>>> import numpy as np
>>> import numpy.linalg as la
>>> np.set_printoptions(precision=2, suppress=True, linewidth=200)
>>> W0 = np.load("case18.npy")
>>> W0
array([[ 0., -3.,  0.,  0.,  0.,  0.,  0.,  0.,  0.,  0.],
       [-3., -3., -3.,  0.,  0.,  0.,  0.,  0.,  0.,  0.],
       [ 0., -3., -1., -3.,  0.,  0.,  0.,  0.,  0.,  0.],
       [ 0.,  0., -3.,  4., -3.,  0.,  0.,  0.,  0.,  0.],
       [ 0.,  0.,  0., -3., -2., -3.,  0.,  0.,  0.,  0.],
       [ 0.,  0.,  0.,  0., -3.,  3., -3.,  0.,  0.,  0.],
       [ 0.,  0.,  0.,  0.,  0., -3., -5., -3.,  0.,  0.],
       [ 0.,  0.,  0.,  0.,  0.,  0., -3., -5., -3.,  0.],
       [ 0.,  0.,  0.,  0.,  0.,  0.,  0., -3.,  5., -3.],
       [ 0.,  0.,  0.,  0.,  0.,  0.,  0.,  0., -3., -5.]])
>>> round(float(np.abs(la.eigvals(W0)).max()), 2)
8.83
>>> np.trace(W0)
np.float64(-9.0)
>>> W0 @ W0
array([[ 9.,  9.,  9.,  0.,  0.,  0.,  0.,  0.,  0.,  0.],
       [ 9., 27., 12.,  9.,  0.,  0.,  0.,  0.,  0.,  0.],
       [ 9., 12., 19., -9.,  9.,  0.,  0.,  0.,  0.,  0.],
       [ 0.,  9., -9., 34., -6.,  9.,  0.,  0.,  0.,  0.],
       [ 0.,  0.,  9., -6., 22., -3.,  9.,  0.,  0.,  0.],
       [ 0.,  0.,  0.,  9., -3., 27.,  6.,  9.,  0.,  0.],
       [ 0.,  0.,  0.,  0.,  9.,  6., 43., 30.,  9.,  0.],
       [ 0.,  0.,  0.,  0.,  0.,  9., 30., 43.,  0.,  9.],
       [ 0.,  0.,  0.,  0.,  0.,  0.,  9.,  0., 43.,  0.],
       [ 0.,  0.,  0.,  0.,  0.,  0.,  0.,  9.,  0., 34.]])
>>> vec = np.array([-3, 2, 1, 3, 0, -1, 2, 0, 0, 0])
>>> y = W0 @ vec
>>> y
array([ -6.,   0., -16.,   9.,  -6.,  -9.,  -7.,  -6.,   0.,   0.])
>>> np.round(la.solve(W0, -3 * y), 2) + 0
array([ 9., -6., -3., -9.,  0.,  3., -6.,  0.,  0.,  0.])
>>> m1 = np.load("arr.npy")
>>> m1
array([[11.,  0.,  3.,  6.,  3.,  0.,  3.,  0.,  9.,  6.,  9.,  6.,  9.,  6.,  6.,  3.],
       [ 0.,  2.,  0.,  0.,  0.,  0.,  0.,  0.,  0.,  0.,  0.,  0.,  0.,  0.,  0.,  0.],
       [ 3.,  0.,  3.,  2.,  1.,  0.,  1.,  0.,  3.,  2.,  3.,  2.,  3.,  2.,  2.,  1.],
       [ 6.,  0.,  2.,  6.,  2.,  0.,  2.,  0.,  6.,  4.,  6.,  4.,  6.,  4.,  4.,  2.],
       [ 3.,  0.,  1.,  2.,  3.,  0.,  1.,  0.,  3.,  2.,  3.,  2.,  3.,  2.,  2.,  1.],
       [ 0.,  0.,  0.,  0.,  0.,  2.,  0.,  0.,  0.,  0.,  0.,  0.,  0.,  0.,  0.,  0.],
       [ 3.,  0.,  1.,  2.,  1.,  0.,  3.,  0.,  3.,  2.,  3.,  2.,  3.,  2.,  2.,  1.],
       [ 0.,  0.,  0.,  0.,  0.,  0.,  0.,  2.,  0.,  0.,  0.,  0.,  0.,  0.,  0.,  0.],
       [ 9.,  0.,  3.,  6.,  3.,  0.,  3.,  0., 11.,  6.,  9.,  6.,  9.,  6.,  6.,  3.],
       [ 6.,  0.,  2.,  4.,  2.,  0.,  2.,  0.,  6.,  6.,  6.,  4.,  6.,  4.,  4.,  2.],
       [ 9.,  0.,  3.,  6.,  3.,  0.,  3.,  0.,  9.,  6., 11.,  6.,  9.,  6.,  6.,  3.],
       [ 6.,  0.,  2.,  4.,  2.,  0.,  2.,  0.,  6.,  4.,  6.,  6.,  6.,  4.,  4.,  2.],
       [ 9.,  0.,  3.,  6.,  3.,  0.,  3.,  0.,  9.,  6.,  9.,  6., 11.,  6.,  6.,  3.],
       [ 6.,  0.,  2.,  4.,  2.,  0.,  2.,  0.,  6.,  4.,  6.,  4.,  6.,  6.,  4.,  2.],
       [ 6.,  0.,  2.,  4.,  2.,  0.,  2.,  0.,  6.,  4.,  6.,  4.,  6.,  4.,  6.,  2.],
       [ 3.,  0.,  1.,  2.,  1.,  0.,  1.,  0.,  3.,  2.,  3.,  2.,  3.,  2.,  2.,  3.]])
>>> t = np.radians(72)
>>> Rm = np.eye(16)
>>> Rm[0, 0] = Rm[8, 8] = np.cos(t)
>>> Rm[0, 8], Rm[8, 0] = -np.sin(t), np.sin(t)
>>> out = m1 @ Rm.T
>>> np.allclose(m1 @ m1.T, out @ out.T)
True
>>> np.abs(out - m1).max(axis=0)
array([16.68,  0.  ,  0.  ,  0.  ,  0.  ,  0.  ,  0.  ,  0.  ,  4.24,  0.  ,  0.  ,  0.  ,  0.  ,  0.  ,  0.  ,  0.  ])
>>> np.round(la.norm(m1, 2) / la.norm(m1), 2)
np.float64(0.99)
>>> la.cond(m1) > 100
np.False_
>>> round(np.log10(la.cond(m1)))
1
>>> [round(float(x), 2) for x in la.svd(m1, compute_uv=False)[:3]]
[62.0, 2.0, 2.0]
>>> np.abs(la.svd(m1)[2][-1])
array([0.92, 0.  , 0.05, 0.11, 0.05, 0.  , 0.05, 0.  , 0.16, 0.11, 0.16, 0.11, 0.16, 0.11, 0.11, 0.05])
>>> u = np.array([-2, 0, -3, 3, -2, -2, 1, -3, 0, 0, 2, -2, 0, 2, -2, -3])
>>> out = m1 + np.outer(u, np.eye(16)[2])
>>> la.matrix_rank(la.inv(out) - la.inv(m1), tol=1e-8)
np.int64(1)
>>> la.matrix_rank(out - m1)
np.int64(1)
>>> U, sv, Vt = la.svd(m1)
>>> sv
array([62.,  2.,  2.,  2.,  2.,  2.,  2.,  2.,  2.,  2.,  2.,  2.,  2.,  2.,  2.,  2.])
>>> np.argmax(sv[:-1] / (sv[1:] + 1e-6)) + 1
np.int64(1)
>>> out = U[:, :1] @ np.diag(sv[:1]) @ Vt[:1]
>>> la.matrix_rank(out)
np.int64(1)
>>> np.abs(m1 - out).max()
np.float64(2.0)
>>> data = np.load("m.npy")
>>> data
array([[0, 0, 0, 1, 0, 1, 0, 0, 0, 0, 1, 0, 0, 1, 0, 0],
       [0, 0, 0, 0, 0, 0, 0, 0, 0, 0, 0, 0, 0, 0, 0, 0],
       [0, 0, 0, 0, 0, 0, 1, 1, 0, 1, 0, 0, 0, 0, 1, 0],
       [1, 0, 0, 0, 0, 1, 0, 0, 1, 0, 1, 1, 0, 1, 0, 1],
       [0, 0, 0, 0, 0, 0, 1, 1, 0, 1, 0, 0, 0, 0, 1, 0],
       [1, 0, 0, 1, 0, 0, 0, 0, 0, 0, 1, 1, 0, 0, 0, 1],
       [0, 0, 1, 0, 1, 0, 0, 1, 0, 1, 0, 0, 0, 0, 1, 0],
       [0, 0, 1, 0, 1, 0, 1, 0, 0, 1, 0, 0, 0, 0, 1, 0],
       [0, 0, 0, 1, 0, 0, 0, 0, 0, 0, 1, 1, 0, 1, 0, 1],
       [0, 0, 1, 0, 1, 0, 1, 1, 0, 0, 0, 0, 0, 0, 1, 0],
       [1, 0, 0, 1, 0, 1, 0, 0, 1, 0, 0, 1, 0, 1, 0, 1],
       [0, 0, 0, 1, 0, 1, 0, 0, 1, 0, 1, 0, 0, 1, 0, 1],
       [0, 0, 0, 0, 0, 0, 0, 0, 0, 0, 0, 0, 0, 0, 0, 0],
       [1, 0, 0, 1, 0, 0, 0, 0, 1, 0, 1, 1, 0, 0, 0, 1],
       [0, 0, 1, 0, 1, 0, 1, 1, 0, 1, 0, 0, 0, 0, 0, 0],
       [0, 0, 0, 1, 0, 1, 0, 0, 1, 0, 1, 1, 0, 1, 0, 0]])
>>> # equal to its transpose
>>> r = la.matrix_rank(data)
>>> r
np.int64(13)
>>> N = la.svd(data)[2][r:].T
>>> [int(la.matrix_rank(data[:i])) for i in range(1, len(data) + 1)]
[1, 1, 2, 3, 3, 4, 5, 6, 7, 8, 9, 10, 10, 11, 12, 13]
>>> [int(la.matrix_rank(data[:, :j + 1])) for j in range(16)]
[1, 1, 2, 3, 3, 4, 5, 6, 7, 8, 9, 10, 10, 11, 12, 13]
>>> la.matrix_rank(data.T @ data), la.matrix_rank(data @ data.T)
(np.int64(13), np.int64(13))
>>> U, sv, Vt = la.svd(data)
>>> V = Vt[:(sv > 1e-8).sum()]
>>> rng = np.random.default_rng(57)
>>> vec = data[7] + -2 * data[12] + rng.integers(2) * np.eye(16)[4]
>>> vec
array([0., 0., 1., 0., 1., 0., 1., 0., 0., 1., 0., 0., 0., 0., 1., 0.])
>>> np.allclose(V.T @ V @ vec, vec)
True
>>> la.matrix_rank(np.vstack([data, vec]))
np.int64(13)
>>> evals, V = la.eigh(data)
>>> la.eigvalsh(data + -3 * np.eye(16))
array([-5.2 , -4.7 , -4.68, -4.  , -4.  , -4.  , -4.  , -4.  , -4.  , -3.  , -3.  , -3.  , -2.83, -2.17,  1.7 ,  2.88])
>>> np.unique(evals.round(6) + 0, return_counts=True)[1]
array([1, 1, 1, 6, 3, 1, 1, 1, 1])
>>> evals.round(2) + 0
array([-2.2 , -1.7 , -1.68, -1.  , -1.  , -1.  , -1.  , -1.  , -1.  ,  0.  ,  0.  ,  0.  ,  0.17,  0.83,  4.7 ,  5.88])
>>> evals, V = la.eigh(data)
>>> vec = np.array([2, 0, -1, 2, 2, -2, 1, 1, 0, 2, -1, 0, 0, 2, -1, 2])
>>> round(float(vec @ data @ vec / (vec @ vec)), 2), round(evals[0], 2), round(evals[-1], 2)
(0.36, np.float64(-2.2), np.float64(5.88))
>>> vec @ data @ vec
np.int64(12)
>>> np.round(la.eigvalsh(data[1:, 1:]), 2) + 0
array([-1.89, -1.7 , -1.  , -1.  , -1.  , -1.  , -1.  , -1.  , -1.  ,  0.  ,  0.  ,  0.  ,  0.38,  4.7 ,  5.5 ])
>>> np.abs(data).sum(axis=1).max(), np.round(np.abs(evals).max(), 2)
(np.int64(7), np.float64(5.88))
>>> np.argsort(-la.norm(data, axis=0).round(6), kind="stable")[:3]
array([ 3, 10, 11])
>>> round(la.norm(data, 2) / la.norm(data), 2)
np.float64(0.68)
>>> out = np.array([[-1, 2], [-1, 2]])
>>> J = np.tile(out, (2, 2))
>>> J
array([[-1,  2, -1,  2],
       [-1,  2, -1,  2],
       [-1,  2, -1,  2],
       [-1,  2, -1,  2]])
>>> # columns 0 and 2 are equal
>>> out = np.array([[-2, -1, -1], [1, 1, 0]])
>>> C = np.kron(out, J)
>>> np.round(la.norm(C, 2), 2), np.round(la.norm(out, 2) * la.norm(J, 2), 2)
(np.float64(17.44), np.float64(17.44))
>>> u = np.array([0, 0, -1, 2, 3, 2, -1, -3])
>>> mat = np.array([np.roll(u, i) for i in range(8)])
>>> mat
array([[ 0,  0, -1,  2,  3,  2, -1, -3],
       [-3,  0,  0, -1,  2,  3,  2, -1],
       [-1, -3,  0,  0, -1,  2,  3,  2],
       [ 2, -1, -3,  0,  0, -1,  2,  3],
       [ 3,  2, -1, -3,  0,  0, -1,  2],
       [ 2,  3,  2, -1, -3,  0,  0, -1],
       [-1,  2,  3,  2, -1, -3,  0,  0],
       [ 0, -1,  2,  3,  2, -1, -3,  0]])
>>> U, sv, Vt = la.svd(mat)
>>> np.argmax(sv[:-1] / (sv[1:] + 1e-6)) + 1
np.int64(7)
>>> sv.round(2) + 0
array([8.23, 8.23, 5.83, 5.83, 2.88, 2.88, 2.  , 0.  ])
>>> out = U[:, :7] @ np.diag(sv[:7]) @ Vt[:7]
>>> np.round(la.norm(mat - out) / la.norm(mat), 2)
np.float64(0.0)
>>> np.round(np.abs(mat - out).max(), 2)
np.float64(0.0)
>>> out.round(2) + 0
array([[ 0.,  0., -1.,  2.,  3.,  2., -1., -3.],
       [-3.,  0.,  0., -1.,  2.,  3.,  2., -1.],
       [-1., -3.,  0.,  0., -1.,  2.,  3.,  2.],
       [ 2., -1., -3.,  0.,  0., -1.,  2.,  3.],
       [ 3.,  2., -1., -3.,  0.,  0., -1.,  2.],
       [ 2.,  3.,  2., -1., -3.,  0.,  0., -1.],
       [-1.,  2.,  3.,  2., -1., -3.,  0.,  0.],
       [ 0., -1.,  2.,  3.,  2., -1., -3.,  0.]])
>>> la.matrix_rank(mat, rtol=0.05)
np.int64(7)
>>> la.matrix_rank(out)
np.int64(7)
>>> E = np.load("test7.npy")
>>> E.round(2) + 0
array([[-0.22,  0.38,  0.28,  0.13,  0.37],
       [-0.53,  0.13,  0.08, -0.23,  0.19],
       [ 0.13, -0.12, -0.05,  0.72,  0.37],
       [ 0.09, -0.1 ,  0.  , -0.37, -0.05],
       [ 0.  , -0.26,  0.03, -0.28, -0.16],
       [-0.27, -0.53,  0.68,  0.03,  0.11],
       [-0.44, -0.4 , -0.49,  0.25, -0.25],
       [ 0.31, -0.09, -0.17, -0.32,  0.57],
       [-0.22,  0.49, -0.11,  0.02, -0.13],
       [ 0.36,  0.16,  0.4 ,  0.19, -0.49],
       [-0.31,  0.2 ,  0.12, -0.01, -0.09]])
>>> # columns are unit length and at right angles
>>> P = E @ la.solve(E.T @ E, E.T)
>>> np.round(np.trace(P), 2)
np.float64(5.0)
>>> la.matrix_rank(np.eye(11) - P)
np.int64(6)
>>> np.round(P @ E[:, 0], 2) + 0
array([-0.22, -0.53,  0.13,  0.09,  0.  , -0.27, -0.44,  0.31, -0.22,  0.36, -0.31])
